$ python3 -q
>>> import numpy as np
>>> import numpy.linalg as la
>>> np.set_printoptions(suppress=True, linewidth=160)
>>> def rd(a):
...     return np.round(a, 1) + 0
... 
>>> F = np.load("run4.npy")
>>> F
array([[0, 2, 0, 2, 1, 0, 1],
       [0, 0, 0, 1, 0, 2, 1],
       [0, 0, 0, 1, 0, 2, 0],
       [0, 0, 0, 0, 1, 2, 2],
       [0, 0, 0, 0, 0, 0, 0],
       [0, 0, 0, 0, 0, 0, 1],
       [0, 0, 0, 0, 0, 0, 0]])
>>> # triangular, det is the product of the diagonal
>>> theta = np.radians(162)
>>> Rm = np.eye(7)
>>> Rm[0, 0] = Rm[1, 1] = np.cos(theta)
>>> Rm[0, 1], Rm[1, 0] = -np.sin(theta), np.sin(theta)
>>> rd(Rm)
array([[-1. , -0.3,  0. ,  0. ,  0. ,  0. ,  0. ],
       [ 0.3, -1. ,  0. ,  0. ,  0. ,  0. ,  0. ],
       [ 0. ,  0. ,  1. ,  0. ,  0. ,  0. ,  0. ],
       [ 0. ,  0. ,  0. ,  1. ,  0. ,  0. ,  0. ],
       [ 0. ,  0. ,  0. ,  0. ,  1. ,  0. ,  0. ],
       [ 0. ,  0. ,  0. ,  0. ,  0. ,  1. ,  0. ],
       [ 0. ,  0. ,  0. ,  0. ,  0. ,  0. ,  1. ]])
>>> B = F @ Rm.T
>>> rd(B)
array([[-0.6, -1.9,  0. ,  2. ,  1. ,  0. ,  1. ],
       [ 0. ,  0. ,  0. ,  1. ,  0. ,  2. ,  1. ],
       [ 0. ,  0. ,  0. ,  1. ,  0. ,  2. ,  0. ],
       [ 0. ,  0. ,  0. ,  0. ,  1. ,  2. ,  2. ],
       [ 0. ,  0. ,  0. ,  0. ,  0. ,  0. ,  0. ],
       [ 0. ,  0. ,  0. ,  0. ,  0. ,  0. ,  1. ],
       [ 0. ,  0. ,  0. ,  0. ,  0. ,  0. ,  0. ]])
>>> x = np.array([8, 5, -1, 5, 6, 8, 7])
>>> rd((B * x).sum(axis=1))
array([ 8.5, 28. , 21. , 36. ,  0. ,  7. ,  0. ])
>>> (B @ x).argmax()
np.int64(3)
>>> np.sign((B @ x).round(6))
array([1., 1., 1., 1., 0., 1., 0.])
>>> rd(B @ x)
array([ 8.5, 28. , 21. , 36. ,  0. ,  7. ,  0. ])
>>> rd(B @ np.ones(7))
array([1.5, 4. , 3. , 5. , 0. , 1. , 0. ])
>>> rng = np.random.default_rng(418)
>>> lab = rng.permutation(7)
>>> lab
array([0, 6, 1, 4, 2, 3, 5])
>>> B = F[lab][:, lab]
>>> np.allclose(B, F)
False
>>> rd(la.det(B)), rd(la.det(F[lab]))
(np.float64(0.0), np.float64(0.0))
>>> rd(np.sort(np.abs(la.eigvals(B))))
array([0., 0., 0., 0., 0., 0., 0.])
>>> B
array([[0, 1, 2, 1, 0, 2, 0],
       [0, 0, 0, 0, 0, 0, 0],
       [0, 1, 0, 0, 0, 1, 2],
       [0, 0, 0, 0, 0, 0, 0],
       [0, 0, 0, 0, 0, 1, 2],
       [0, 2, 0, 1, 0, 0, 2],
       [0, 1, 0, 0, 0, 0, 0]])
>>> np.diag(B)
array([0, 0, 0, 0, 0, 0, 0])
>>> [int(la.matrix_rank(la.matrix_power(F, p))) for p in range(1, 8)]
[4, 3, 2, 1, 0, 0, 0]
>>> try:
...     la.inv(F)
... except la.LinAlgError as e:
...     print("failed:", e)
... 
failed: Singular matrix
>>> rank = la.matrix_rank(F)
>>> rank
np.int64(4)
>>> null = la.svd(F)[2][rank:].T
>>> la.matrix_rank(F.T @ F), la.matrix_rank(F @ F.T)
(np.int64(4), np.int64(4))
>>> [int(la.matrix_rank(F[:i])) for i in range(1, len(F) + 1)]
[1, 2, 3, 4, 4, 4, 4]
>>> np.allclose(F @ null, 0)
True
>>> [int(la.matrix_rank(F[:, :j + 1])) for j in range(7)]
[0, 1, 1, 2, 3, 3, 4]
>>> [int(la.matrix_rank(np.delete(F, i, axis=0))) for i in range(7)]
[3, 4, 4, 3, 4, 4, 4]
>>> rd(null @ null.T)
array([[ 1. ,  0. ,  0. ,  0. ,  0. ,  0. ,  0. ],
       [ 0. ,  0.5,  0. , -0.3, -0.3,  0.2,  0. ],
       [ 0. ,  0. ,  1. ,  0. ,  0. ,  0. ,  0. ],
       [ 0. , -0.3,  0. ,  0.2,  0.2, -0.1,  0. ],
       [ 0. , -0.3,  0. ,  0.2,  0.2, -0.1,  0. ],
       [ 0. ,  0.2,  0. , -0.1, -0.1,  0.1,  0. ],
       [ 0. ,  0. ,  0. ,  0. ,  0. ,  0. ,  0. ]])
